>>> import numpy as np
>>> import numpy.linalg as la
>>> np.set_printoptions(precision=2, suppress=True, linewidth=100)
>>> W0 = np.load("a.npy")
>>> W0
array([[-2, -4,  0, -2,  0],
       [ 1,  4,  0,  3,  0],
       [ 0,  0,  5,  0, -4],
       [ 2,  1,  0,  5,  0],
       [ 0,  0, -1,  0,  0]])
>>> # splits into 2 blocks
>>> q = W0.astype(float).copy()
>>> for j in range(5):
...     q[:, j] -= q[:, :j] @ (q[:, :j].T @ q[:, j])
...     q[:, j] /= la.norm(q[:, j])
... 
>>> np.round(q.T @ q, 2) + 0
array([[1., 0., 0., 0., 0.],
       [0., 1., 0., 0., 0.],
       [0., 0., 1., 0., 0.],
       [0., 0., 0., 1., 0.],
       [0., 0., 0., 0., 1.]])
>>> q
array([[-0.67, -0.27,  0.  ,  0.7 ,  0.  ],
       [ 0.33,  0.73,  0.  ,  0.6 ,  0.  ],
       [ 0.  ,  0.  ,  0.98,  0.  , -0.2 ],
       [ 0.67, -0.63,  0.  ,  0.4 ,  0.  ],
       [ 0.  ,  0.  , -0.2 ,  0.  , -0.98]])
>>> print(np.round(q.T @ W0, 2) + 0)
[[ 3.    4.67  0.    5.67  0.  ]
 [ 0.    3.35  0.   -0.43  0.  ]
 [ 0.    0.    5.1   0.   -3.92]
 [ 0.    0.    0.    2.39  0.  ]
 [ 0.    0.    0.    0.    0.78]]
>>> arr = np.load("block13.npy")
>>> arr
array([[ 2, -2,  1, -1],
       [ 1, -1,  2, -2],
       [ 0,  0,  0,  0],
       [ 1, -1,  2, -2],
       [-1,  0, -1, -1],
       [-1,  0, -1, -1],
       [ 1, -1,  2, -2],
       [ 0,  0,  0,  0],
       [ 0,  0,  0,  0],
       [ 2, -2,  1, -1],
       [ 1, -1,  2, -2],
       [-1,  0, -1, -1]])
>>> # row 3 repeats row 1
>>> dist = la.norm(arr[:, None] - arr[None], axis=-1)
>>> np.flatnonzero(dist[6] < dist.mean() / 2)
array([ 1,  3,  6, 10])
>>> la.matrix_rank(dist ** 2)
np.int64(4)
>>> print(dist.shape)
(12, 12)
>>> print(np.unravel_index(dist.round(6).argmax(), dist.shape))
(np.int64(0), np.int64(4))
